$ python -q
>>> import numpy as np
>>> import numpy.linalg as la
>>> np.set_printoptions(suppress=True, linewidth=140)
>>> def tidy(a):
...     return np.round(a, 2) + 0
... 
>>> f = np.array([1, 0, 0, 0, 3, 0])
>>> g = np.array([-3, -3, -4, -4, 3, 2])
>>> m1 = np.outer(f, g)
>>> m1
array([[ -3,  -3,  -4,  -4,   3,   2],
       [  0,   0,   0,   0,   0,   0],
       [  0,   0,   0,   0,   0,   0],
       [  0,   0,   0,   0,   0,   0],
       [ -9,  -9, -12, -12,   9,   6],
       [  0,   0,   0,   0,   0,   0]])
>>> # column 1 repeats column 0
>>> x0 = np.array([2, 1, -2, 2, 0, 1])
>>> la.norm(m1 @ x0) <= la.norm(m1, 2) * la.norm(x0) + 1e-9
np.True_
>>> m1 @ x0
array([ -7,   0,   0,   0, -21,   0])
>>> m1 * x0
array([[ -6,  -3,   8,  -8,   0,   2],
       [  0,   0,   0,   0,   0,   0],
       [  0,   0,   0,   0,   0,   0],
       [  0,   0,   0,   0,   0,   0],
       [-18,  -9,  24, -24,   0,   6],
       [  0,   0,   0,   0,   0,   0]])
>>> np.einsum("ij,j->i", m1, x0)
array([ -7,   0,   0,   0, -21,   0])
>>> m1 @ (2 * x0)
array([-14,   0,   0,   0, -42,   0])
>>> np.sign((m1 @ x0).round(6))
array([-1,  0,  0,  0, -1,  0])
>>> out = np.array([[2, 1], [0, 2], [0, 2], [2, 1], [1, 2], [1, 2]])
>>> la.matrix_rank(np.vstack([m1, out.T]))
np.int64(3)
>>> m1 @ out
array([[ -9, -11],
       [  0,   0],
       [  0,   0],
       [  0,   0],
       [-27, -33],
       [  0,   0]])
>>> np.einsum("ij,ij->i", m1, m1)
array([ 63,   0,   0,   0, 567,   0])
>>> rng = np.random.default_rng(46743)
>>> labels = rng.permutation(6)
>>> labels
array([1, 4, 3, 0, 5, 2])
>>> out = m1[labels][:, labels]
>>> tidy(la.det(out)), tidy(la.det(m1[labels]))
(np.float64(0.0), np.float64(0.0))
>>> tidy(np.sort(np.abs(la.eigvals(out))))
array([0., 0., 0., 0., 0., 6.])
>>> K = np.loadtxt("x.csv", delimiter=",")
>>> tidy(K)
array([[-0.3 ,  0.06, -0.09,  0.27, -0.31,  0.72, -0.05, -0.02, -0.46],
       [-0.2 , -0.01, -0.3 , -0.24, -0.3 ,  0.21,  0.6 ,  0.21,  0.51],
       [-0.64,  0.09, -0.33,  0.25,  0.59, -0.06, -0.04, -0.18,  0.17],
       [-0.07,  0.22,  0.37, -0.44,  0.07,  0.43, -0.34, -0.38,  0.41],
       [ 0.34,  0.59, -0.13,  0.1 ,  0.08,  0.  ,  0.45, -0.52, -0.15],
       [ 0.07,  0.21,  0.03,  0.67, -0.41, -0.11, -0.26, -0.04,  0.5 ],
       [ 0.41, -0.52,  0.1 ,  0.35,  0.4 ,  0.42,  0.22, -0.1 ,  0.21],
       [-0.3 ,  0.17,  0.78,  0.19,  0.1 , -0.07,  0.4 ,  0.22, -0.04],
       [ 0.27,  0.5 , -0.13,  0.01,  0.35,  0.26, -0.16,  0.67,  0.06]])
>>> x0 = np.array([2, -2, -1, 2, 2, 2, 1, -4, 4])
>>> rhs = K @ x0
>>> tidy(rhs)
array([-1.1 ,  1.07,  1.78,  1.99,  1.91,  1.89,  5.53, -1.96, -1.68])
>>> tidy(la.solve(K, rhs + K[:, 5]))
array([ 2., -2., -1.,  2.,  2.,  3.,  1., -4.,  4.])
>>> tidy(la.solve(K, 2 * rhs))
array([ 4., -4., -2.,  4.,  4.,  4.,  2., -8.,  8.])
>>> tidy(la.solve(K, K[:, 2]))
array([0., 0., 1., 0., 0., 0., 0., 0., 0.])
>>> M = np.load("a.npy")
>>> M
array([[-2.03,  1.39, -1.16, -3.61],
       [-1.83,  2.7 , -0.78, -1.63],
       [-0.18,  1.95, -1.89, -1.57],
       [-0.36,  1.68, -4.69, -3.77],
       [ 0.2 , -1.06,  1.56,  3.48],
       [-2.31,  4.05, -0.99, -2.43],
       [-0.96, -1.14, -2.23, -3.63],
       [ 0.28,  0.17, -2.72, -3.64],
       [-0.52,  0.48, -3.38, -3.42],
       [ 1.18, -1.26,  0.64,  0.5 ],
       [ 1.17, -0.94,  2.89,  1.04],
       [-0.19,  1.35, -4.14, -2.72],
       [-1.94,  2.54, -2.99, -3.61],
       [-0.35,  4.89,  0.79, -1.38],
       [ 2.89, -4.59,  4.57,  0.63],
       [-1.78,  3.32, -0.31, -2.5 ],
       [ 2.38, -1.88,  3.07,  2.33],
       [-0.52, -0.17, -4.17, -3.17],
       [ 0.14,  1.59, -3.33, -4.82],
       [-0.63,  1.04, -4.68, -3.5 ],
       [-1.84,  2.84, -1.71, -0.52],
       [-0.91,  0.05, -3.02, -3.55],
       [-1.36,  3.85, -1.04, -2.61],
       [-1.79,  5.43, -0.02, -2.94],
       [ 2.85, -1.92,  4.07,  0.91],
       [-2.18,  2.86, -1.21, -1.71],
       [-1.24,  0.  ,  0.08, -3.85],
       [ 2.37, -1.94,  3.18,  0.17],
       [ 2.54, -0.73,  3.01,  3.97],
       [-3.3 ,  2.27, -1.  , -0.89],
       [ 0.97, -3.36,  2.67,  0.65],
       [ 0.56,  3.18, -0.73, -4.56],
       [ 1.1 , -1.67,  3.81,  0.12],
       [-1.4 ,  4.73, -2.46, -0.42]])
>>> C2 = np.cov(M, rowvar=False)
>>> C2.shape
(4, 4)
>>> tidy(np.corrcoef(M.T))
array([[ 1.  , -0.74,  0.64,  0.57],
       [-0.74,  1.  , -0.52, -0.47],
       [ 0.64, -0.52,  1.  ,  0.76],
       [ 0.57, -0.47,  0.76,  1.  ]])
>>> np.argsort(-M.std(axis=0).round(6), kind="stable")
array([2, 1, 3, 0])
>>> tidy(np.corrcoef(M[:, 2], M[:, 1])[0, 1])
np.float64(-0.52)
>>> tidy(np.median(M, axis=0))
array([-0.44,  1.2 , -1.  , -2.07])
>>> C = M[[17, 29]].astype(float)
>>> for _ in range(6):
...     labels = la.norm(M[:, None] - C, axis=-1).argmin(axis=1)
...     C = np.array([M[labels == j].mean(axis=0) for j in range(2)])
... 
>>> labels
array([0, 0, 0, 0, 1, 0, 0, 0, 0, 1, 1, 0, 0, 0, 1, 0, 1, 0, 0, 0, 0, 0, 0, 0, 1, 0, 0, 1, 1, 0, 1, 0, 1, 0])
>>> tidy(C)
array([[-1.11,  2.13, -1.99, -2.77],
       [ 1.76, -1.94,  2.95,  1.38]])
>>> np.bincount(labels)
array([24, 10])
>>> np.abs(C[1] - C[0]).argmax()
np.int64(2)
>>> mat = np.array([[2.0, 2.0, 4.0, 8.0, 6.0],
...     [0.0, 5.0, 9.0, 0.0, 4.0],
...     [0.0, 6.0, 6.0, 0.0, 7.0],
...     [0.0, 2.0, 9.0, 1.0, 8.0],
...     [0.0, 5.0, 6.0, 5.0, 6.0]])
>>> out = mat / np.sqrt((mat ** 2).mean(axis=1, keepdims=True))
>>> la.matrix_rank(mat - mat.mean(axis=1, keepdims=True))
np.int64(4)
>>> tidy(la.norm(out, axis=1))
array([2.24, 2.24, 2.24, 2.24, 2.24])
>>> out = la.inv(mat)
>>> tidy(out)
array([[ 0.5 ,  0.3 ,  0.29, -0.2 , -0.76],
       [ 0.  ,  0.07,  0.14, -0.19,  0.04],
       [ 0.  ,  0.16, -0.14,  0.05, -0.01],
       [ 0.  , -0.03, -0.14, -0.01,  0.2 ],
       [ 0.  , -0.19,  0.14,  0.11, -0.02]])
>>> tidy(la.inv(out))
array([[2., 2., 4., 8., 6.],
       [0., 5., 9., 0., 4.],
       [0., 6., 6., 0., 7.],
       [0., 2., 9., 1., 8.],
       [0., 5., 6., 5., 6.]])
>>> (np.abs(out) > 1e-9).astype(int)
array([[1, 1, 1, 1, 1],
       [0, 1, 1, 1, 1],
       [0, 1, 1, 1, 1],
       [0, 1, 1, 1, 1],
       [0, 1, 1, 1, 1]])
>>> E = np.array([[0, 1, -3, -3, -3],
...     [-3, -1, -2, 2, 1],
...     [1, 0, -2, 1, -2],
...     [0, 2, 2, 0, 2],
...     [2, -3, 0, 2, -3]])
>>> E
array([[ 0,  1, -3, -3, -3],
       [-3, -1, -2,  2,  1],
       [ 1,  0, -2,  1, -2],
       [ 0,  2,  2,  0,  2],
       [ 2, -3,  0,  2, -3]])
>>> t3 = np.stack([E, 3 * E, E[::-1]])
>>> (t3 @ E.T).shape
(3, 5, 5)
>>> np.einsum("bij,cij->bc", t3, t3)
array([[ 95, 285,   2],
       [285, 855,   6],
       [  2,   6,  95]])
>>> tidy(la.norm(t3, axis=(1, 2)))
array([ 9.75, 29.24,  9.75])
>>> t3.sum(axis=0)
array([[  2,   1, -12, -10, -15],
       [-12,  -2,  -6,   8,   6],
       [  5,   0, -10,   5, -10],
       [ -3,   7,   6,   2,   9],
       [  8, -11,  -3,   5, -15]])
>>> out = la.inv(E)
>>> tidy(la.det(E) * la.det(out))
np.float64(1.0)
>>> tidy(E @ out)
array([[1., 0., 0., 0., 0.],
       [0., 1., 0., 0., 0.],
       [0., 0., 1., 0., 0.],
       [0., 0., 0., 1., 0.],
       [0., 0., 0., 0., 1.]])
>>> tidy(la.inv(out))
array([[ 0.,  1., -3., -3., -3.],
       [-3., -1., -2.,  2.,  1.],
       [ 1.,  0., -2.,  1., -2.],
       [ 0.,  2.,  2.,  0.,  2.],
       [ 2., -3.,  0.,  2., -3.]])
>>> tidy(out)
array([[-0.5 , -0.5 ,  0.5 , -0.75, -0.5 ],
       [ 0.25,  0.15,  0.15,  0.67,  0.15],
       [ 0.33,  0.2 , -0.47,  0.73,  0.53],
       [ 0.  ,  0.2 ,  0.2 ,  0.4 ,  0.2 ],
       [-0.58, -0.35,  0.32, -0.91, -0.68]])
>>> np.allclose(out, E.T)
False
>>> tidy(la.slogdet(E)[0])
np.float64(1.0)
>>> tidy(la.det(E) * out)
array([[ -60.,  -60.,   60.,  -90.,  -60.],
       [  30.,   18.,   18.,   81.,   18.],
       [  40.,   24.,  -56.,   88.,   64.],
       [   0.,   24.,   24.,   48.,   24.],
       [ -70.,  -42.,   38., -109.,  -82.]])
>>> tidy(la.cond(E))
np.float64(14.87)
